$ python -q
>>> import numpy as np
>>> np.set_printoptions(precision=1, suppress=True, linewidth=140, floatmode="fixed")
>>> u = np.array([0, 2, -1, -2, -2, 0, -2, -2, 1, -1, 2])
>>> rng = np.random.default_rng(2012)
>>> J = np.outer(rng.normal(size=38), u) + 0.3 * rng.normal(size=(38, 11))
>>> J.round(1) + 0
array([[ 0.3, -2.4,  1.2,  2.1,  1.9, -0.1,  2.2,  2.2, -1.3,  1.8, -2.7],
       [ 0.0,  0.2,  0.1, -0.4, -0.1, -0.1, -0.8, -0.4,  0.2, -0.5,  0.7],
       [-0.2, -1.3,  0.7,  1.3,  1.6, -0.2,  1.8,  1.4, -0.6,  0.6, -1.1],
       [-0.3, -0.6,  0.4, -0.1,  1.3, -0.3,  1.3,  1.0, -0.3, -0.1, -1.2],
       [-0.1, -3.0,  1.8,  3.1,  3.4, -0.1,  3.3,  3.0, -1.5,  1.1, -2.7],
       [-0.3,  2.5, -1.2, -1.6, -2.5,  0.1, -2.2, -2.1,  0.9, -0.8,  2.2],
       [ 0.2,  0.3,  0.3, -0.1, -0.6, -0.1, -0.4, -0.4,  0.3, -0.1,  0.3],
       [ 0.1, -0.4,  0.1,  0.5,  0.6,  0.5,  1.0,  0.1, -0.6,  0.5, -0.3],
       [-0.1,  1.2, -1.0, -0.9, -0.5, -0.1, -0.6, -0.8,  0.3, -0.7,  0.8],
       [-0.5,  0.9, -1.1, -0.8, -1.2, -0.1, -1.4, -0.9,  0.6, -0.1,  1.2],
       [-0.9,  4.6, -2.6, -3.8, -4.9,  0.3, -4.5, -4.3,  2.7, -2.4,  4.2],
       [ 0.0,  1.4, -0.5, -1.2, -1.6, -0.2, -1.0, -1.1,  1.2, -0.8,  1.4],
       [-0.5, -0.9,  0.8,  1.4,  1.1, -0.2,  1.5,  0.8, -0.5,  0.6, -0.8],
       [-0.2, -0.6,  0.2,  0.9,  0.7, -0.9,  1.0,  0.4, -1.0,  0.2, -0.7],
       [-0.2, -4.1,  2.2,  4.2,  4.3, -0.1,  4.9,  4.1, -1.8,  2.2, -4.4],
       [-0.3, -1.0,  1.1,  1.4,  0.9, -0.2,  1.4,  1.4, -0.7,  0.1, -1.6],
       [ 0.1,  1.0, -0.5,  0.3, -0.4, -0.6, -0.7, -0.9, -0.3, -0.4,  0.8],
       [-0.2,  0.4, -0.3, -1.1, -0.3, -0.2, -0.6, -0.2,  0.0, -0.1,  0.6],
       [ 0.2,  2.0, -0.8, -2.2, -1.3,  0.2, -1.5, -1.4,  0.9, -1.4,  1.7],
       [ 0.0,  1.4, -0.8, -1.2, -0.7,  0.0, -1.3, -1.0,  0.2, -0.9,  0.8],
       [ 0.0, -1.4,  1.1,  1.0,  1.4,  0.2,  1.1,  0.8, -0.6,  0.4, -1.3],
       [ 0.2,  1.5, -1.8, -1.8, -2.4, -0.2, -2.3, -2.5,  1.3, -0.9,  2.4],
       [ 0.3,  1.5, -1.1, -0.8, -1.5,  0.2, -1.6, -2.1,  0.1, -0.4,  1.5],
       [ 0.2, -2.5,  1.0,  2.9,  2.6,  0.1,  3.0,  2.5, -2.0,  1.8, -2.2],
       [ 0.2,  2.8, -1.6, -2.4, -2.4, -0.5, -3.1, -2.7,  1.7, -1.4,  2.4],
       [ 0.1, -1.7,  0.7,  1.4,  1.2,  0.2,  1.8,  1.4, -0.7,  1.3, -0.9],
       [-0.4, -1.4,  0.7,  1.3,  0.9, -0.5,  1.2,  1.4, -0.9,  0.8, -1.1],
       [-0.2, -1.4,  0.3,  0.8,  0.9, -0.5,  1.3,  1.5, -1.2,  0.3, -1.3],
       [ 0.0,  2.8, -1.3, -2.5, -2.9, -0.2, -2.8, -2.5,  1.3, -0.8,  2.6],
       [ 0.3,  0.8, -0.2, -0.1, -0.2,  0.0, -0.8, -0.2,  0.1,  0.0,  1.0],
       [-0.1,  0.3, -0.4, -0.2, -0.4, -0.2,  0.1, -0.5,  0.4, -0.8,  0.2],
       [ 0.4,  0.9, -0.1, -1.1, -1.3,  0.2, -1.8, -1.5,  0.8, -0.5,  1.3],
       [ 0.8,  2.7, -1.8, -2.6, -2.2,  0.4, -2.4, -2.3,  1.1, -1.4,  2.5],
       [-0.1,  0.8, -0.4, -0.3, -0.8,  0.4, -1.3, -0.5,  0.7, -0.3,  0.7],
       [-0.5, -1.6,  1.2,  1.7,  1.7,  0.5,  1.2,  1.6, -0.4,  0.8, -2.1],
       [-0.4,  3.4, -2.0, -3.3, -3.3,  0.2, -3.5, -3.3,  1.7, -1.8,  3.6],
       [-0.3, -1.8,  1.1,  1.9,  2.1, -0.3,  2.1,  1.8, -0.7,  0.7, -2.1],
       [ 0.2,  3.0, -1.3, -3.1, -3.0,  0.0, -2.3, -2.6,  1.1, -1.4,  2.6]])
>>> x = np.array([1, 0, 1, 0, 2, 0, 2, 1, 2, 1, 0])
>>> print(np.linalg.norm(J @ x) <= np.linalg.norm(J, 2) * np.linalg.norm(x) + 1e-9)
True
>>> J @ np.eye(11)[2]
array([ 1.2,  0.1,  0.7,  0.4,  1.8, -1.2,  0.3,  0.1, -1.0, -1.1, -2.6, -0.5,  0.8,  0.2,  2.2,  1.1, -0.5, -0.3, -0.8, -0.8,  1.1, -1.8,
       -1.1,  1.0, -1.6,  0.7,  0.7,  0.3, -1.3, -0.2, -0.4, -0.1, -1.8, -0.4,  1.2, -2.0,  1.1, -1.3])
>>> (J @ x).argmax()
np.int64(14)
>>> x @ J
Traceback (most recent call last):
  File "<python-input-10>", line 1, in <module>
    x @ J
    ~~^~~
ValueError: matmul: Input operand 1 has a mismatch in its core dimension 0, with gufunc signature (n?,k),(k,m?)->(n?,m?) (size 38 is different from 11)
